>>> import numpy as np
>>> from numpy import linalg as LA
>>> np.set_printoptions(precision=1, suppress=True, linewidth=100, legacy="1.25")
>>> rng = np.random.default_rng(74)
>>> E = np.triu(rng.random((3, 3)) < 0.8, 1).astype(int)
>>> E = E + E.T
>>> E
array([[0, 1, 1],
       [1, 0, 1],
       [1, 1, 0]])
>>> w, vecs = LA.eig(E)
>>> np.sort(LA.eigvals(LA.inv(E)))
array([-1. , -1. ,  0.5])
>>> np.round(E @ vecs[:, 0] - w[0] * vecs[:, 0], 1) + 0
array([0., 0., 0.])
>>> round(np.prod(w), 1)
2.0
>>> np.einsum("ij,ji->", E, E)
6
>>> round(float(LA.det(2 * E)), 1), round(LA.det(E), 1)
(16.0, 2.0)
>>> round(float(LA.eigvals(E).sum().real), 1)
-0.0
>>> A2 = np.array([[2, -1], [2, -1]])
>>> W2 = np.kron(A2, E)
>>> round(float(LA.norm(W2, 2)), 1), round(LA.norm(A2, 2) * LA.norm(E, 2), 1)
(6.3, 6.3)
>>> W2.shape
(6, 6)
>>> Uu, sv, Vh = LA.svd(E, full_matrices=False)
>>> np.round(Uu.T @ Uu, 1) + 0
array([[1., 0., 0.],
       [0., 1., 0.],
       [0., 0., 1.]])
>>> np.cumsum(sv ** 2) / np.sum(sv ** 2)
array([0.7, 0.8, 1. ])
>>> np.allclose(Uu * sv @ Vh, E)
True
>>> m1 = np.loadtxt("case15.csv", delimiter=",")
>>> m1
array([[ 4. ,  1.2,  4.8, -0.1,  2.9],
       [ 3.9,  0.7,  4.6,  0.2,  1.9],
       [ 4. ,  1.1,  5.4,  0.7,  1.7],
       [ 4.4,  0.2,  5.4, -0.2,  2.1],
       [ 3.5,  1.2,  4.9, -0.4,  2.1],
       [ 4. ,  0.6,  5.3, -0.2,  1.6],
       [ 3.9,  1.2,  4.4, -0.2,  1.5],
       [ 5. ,  3.7,  1.7,  2. ,  0.2],
       [ 4.7,  3.7,  2.2,  1.8,  0.1],
       [ 5.2,  4.1,  2.3,  2.2,  0.3],
       [ 4.7,  4.1,  2. ,  1.9,  0. ],
       [ 4.8,  4.2,  1.7,  1.6, -0.2],
       [ 4.8,  4.1,  2.1,  2.1, -0.7],
       [ 5.1,  4.6,  1.7,  2. , -0.1],
       [-0.3,  3.9,  5.2,  2.4,  1.1],
       [ 0.1,  3.8,  5.6,  1.8,  1.1],
       [ 0.4,  3.9,  4.7,  2. ,  0.9],
       [ 0.1,  4. ,  5.5,  1.9,  1.3],
       [ 0.4,  4.4,  4.9,  2.2,  1.3],
       [-0.2,  4. ,  5.3,  1.8,  1.3],
       [-0.2,  3.7,  4.5,  0.9,  1.1]])
>>> Ac = m1 - m1.mean(axis=0)
>>> vecs = LA.svd(Ac)[2][:3]
>>> A2 = Ac - Ac @ vecs.T @ vecs
>>> np.diag(vecs.T @ vecs)
array([0.9, 0.5, 0.7, 0.7, 0.1])
>>> round(float(LA.norm(A2) / LA.norm(Ac)), 1)
0.1
>>> (Ac @ vecs.T).std(axis=0)
array([2.4, 2.1, 0.4])
>>> np.round(np.cov(Ac @ vecs.T, rowvar=False), 1) + 0
array([[6.2, 0. , 0. ],
       [0. , 4.7, 0. ],
       [0. , 0. , 0.2]])
>>> d = LA.norm(m1[:, None] - m1[None], axis=-1)
>>> (d + 1e9 * np.eye(21)).round(6).argmin(axis=1)
array([ 4,  6,  5,  5,  6,  3,  1,  8, 10, 10,  8, 10, 10, 11, 19, 17, 18, 15, 16, 17, 19])
>>> LA.matrix_rank(d ** 2)
7
>>> LA.norm(m1 - m1.mean(axis=0), axis=1)
array([3.2, 2.9, 2.7, 3.9, 2.8, 3.3, 2.6, 3.4, 2.8, 3.3, 3.1, 3.4, 3.5, 3.8, 3.8, 3.4, 2.9, 3.5,
       3.2, 3.6, 3.3])
>>> np.unravel_index(d.round(6).argmax(), d.shape)
(3, 14)
>>> np.flatnonzero(d[13] < d.mean() / 2)
array([ 7,  8,  9, 10, 11, 12, 13])
